$ python -q
>>> import numpy as np
>>> from numpy import linalg as LA
>>> np.set_printoptions(precision=4, suppress=True, linewidth=160, legacy="1.25")
>>> X = np.vander(np.arange(5) - 3, 4, increasing=True)
>>> X
array([[  1,  -3,   9, -27],
       [  1,  -2,   4,  -8],
       [  1,  -1,   1,  -1],
       [  1,   0,   0,   0],
       [  1,   1,   1,   1]])
>>> x = np.array([-2, -3, -1, 0])
>>> rhs = X @ x
>>> b, lr = np.zeros(4), 1 / LA.norm(X, 2) ** 2
>>> for i in range(5):
...     b -= lr * X.T @ (X @ b - rhs)
...     if i % 1 == 0: print(i, round(LA.norm(X @ b - rhs), 4))
... 
0 6.3674
1 6.3422
2 6.3172
3 6.2923
4 6.2675
>>> b
array([-0.0448, -0.0275, -0.0555,  0.0449])
>>> Uu, sigma = LA.svd(X)
Traceback (most recent call last):
  File "<python-input-10>", line 1, in <module>
    Uu, sigma = LA.svd(X)
    ^^^^^^^^^
ValueError: too many values to unpack (expected 2)
>>> Uu, sigma, Vt = LA.svd(X, full_matrices=False)
>>> np.abs(Vt[0])
array([0.0425, 0.1174, 0.3258, 0.9372])
>>> np.round(Vt @ Vt.T, 4) + 0
array([[1., 0., 0., 0.],
       [0., 1., 0., 0.],
       [0., 0., 1., 0.],
       [0., 0., 0., 1.]])
>>> sigma
array([30.0764,  2.4997,  1.5579,  0.8572])
>>> np.allclose(Uu * sigma @ Vt, X)
True
>>> np.round(Uu.T @ X @ Vt.T, 4) + 0
array([[30.0764,  0.    ,  0.    ,  0.    ],
       [ 0.    ,  2.4997,  0.    ,  0.    ],
       [ 0.    ,  0.    ,  1.5579,  0.    ],
       [ 0.    ,  0.    ,  0.    ,  0.8572]])
>>> O, Rm = LA.qr(X)
>>> np.round(O.T @ O, 4) + 0
array([[1., 0., 0., 0.],
       [0., 1., 0., 0.],
       [0., 0., 1., 0.],
       [0., 0., 0., 1.]])
>>> O.round(4) + 0
array([[-0.4472, -0.6325,  0.5345, -0.3162],
       [-0.4472, -0.3162, -0.2673,  0.6325],
       [-0.4472,  0.    , -0.5345,  0.    ],
       [-0.4472,  0.3162, -0.2673, -0.6325],
       [-0.4472,  0.6325,  0.5345,  0.3162]])
>>> round(float(np.trace(O @ O.T)), 4)
4.0
>>> np.allclose(Rm.T @ Rm, X.T @ X)
True
>>> M2 = np.c_[X[:, :2] @ np.array([[2, 0], [0, 2]]), np.array([-1, -1, 2, 2, 1])]
>>> M2
array([[ 2, -6, -1],
       [ 2, -4, -1],
       [ 2, -2,  2],
       [ 2,  0,  2],
       [ 2,  2,  1]])
>>> LA.norm(LA.qr(X)[0].T @ M2, axis=0) ** 2 / ((M2 ** 2).sum(axis=0) + 1e-12)
array([1.    , 1.    , 0.9169])
>>> feats = np.load("x.npy")
>>> feats
array([[-4.,  8., -4.,  0.],
       [-8., 14., -5., -1.],
       [-8., 12., -2., -2.],
       [-8., 12., -3., -1.]])
>>> np.abs(np.diag(LA.qr(feats)[1])) > 1e-9
array([ True,  True,  True, False])
>>> np.unique(feats.round(6), axis=0).shape
(4, 4)
>>> np.round(feats @ LA.pinv(feats) @ feats, 4) + 0
array([[-4.,  8., -4.,  0.],
       [-8., 14., -5., -1.],
       [-8., 12., -2., -2.],
       [-8., 12., -3., -1.]])
>>> np.allclose(feats[:-1].T @ LA.lstsq(feats[:-1].T, feats[-1])[0], feats[-1])
False
>>> theta = np.radians(30)
>>> Rm = np.eye(4)
>>> Rm[3, 3] = Rm[1, 1] = np.cos(theta)
>>> Rm[3, 1], Rm[1, 3] = -np.sin(theta), np.sin(theta)
>>> Rm
array([[ 1.   ,  0.   ,  0.   ,  0.   ],
       [ 0.   ,  0.866,  0.   ,  0.5  ],
       [ 0.   ,  0.   ,  1.   ,  0.   ],
       [ 0.   , -0.5  ,  0.   ,  0.866]])
>>> M2 = feats @ Rm.T
>>> np.abs(M2 - feats).max(axis=0)
array([0.    , 2.6077, 0.    , 6.866 ])
>>> M2
array([[-4.    ,  6.9282, -4.    , -4.    ],
       [-8.    , 11.6244, -5.    , -7.866 ],
       [-8.    ,  9.3923, -2.    , -7.7321],
       [-8.    ,  9.8923, -3.    , -6.866 ]])
>>> def softmax(z):
...     e = np.exp(z - z.max(axis=-1, keepdims=True))
...     return e / e.sum(axis=-1, keepdims=True)
... 
>>> softmax(feats).sum(axis=1)
array([1., 1., 1., 1.])
>>> np.round(softmax(10 * feats[2]), 4) + 0
array([0., 1., 0., 0.])
>>> np.round(softmax(feats[2] + -3), 4) + 0
array([0., 1., 0., 0.])
>>> scores = feats @ feats.T / np.sqrt(4)
>>> np.round(softmax(scores + np.triu(np.full(scores.shape, -np.inf), 1)), 4) + 0
array([[1., 0., 0., 0.],
       [0., 1., 0., 0.],
       [0., 1., 0., 0.],
       [0., 1., 0., 0.]])
>>> softmax(scores).round(6).argmax(axis=1)
array([1, 1, 1, 1])
>>> rk = LA.matrix_rank(feats)
>>> rk
3
>>> ns = LA.svd(feats)[2][rk:].T
>>> ns[:, 0] / ns[np.abs(ns[:, 0]).round(6).argmax(), 0]
array([1., 1., 1., 1.])
>>> ns @ ns.T
array([[0.25, 0.25, 0.25, 0.25],
       [0.25, 0.25, 0.25, 0.25],
       [0.25, 0.25, 0.25, 0.25],
       [0.25, 0.25, 0.25, 0.25]])
>>> C2 = feats.T @ feats
>>> C2
array([[ 208., -336.,   96.,   32.],
       [-336.,  548., -162.,  -50.],
       [  96., -162.,   54.,   12.],
       [  32.,  -50.,   12.,    6.]])
>>> np.round(LA.eigvalsh(C2)[::-1], 4) + 0
array([806.5259,   9.1624,   0.3118,   0.    ])
>>> (feats @ feats.T).shape
(4, 4)
>>> LA.matrix_rank(C2)
3
>>> np.diag(C2)
array([208., 548.,  54.,   6.])
>>> mat = np.array([[-1, 0, 1], [2, 3, 4], [5, 6, 7], [8, 9, 10]])
>>> round(float(np.trace(LA.pinv(mat) @ mat)), 4)
2.0
>>> np.abs(np.diag(LA.qr(mat)[1])) > 1e-9
array([ True,  True, False])
>>> np.unique(mat.round(6), axis=0).shape
(4, 3)
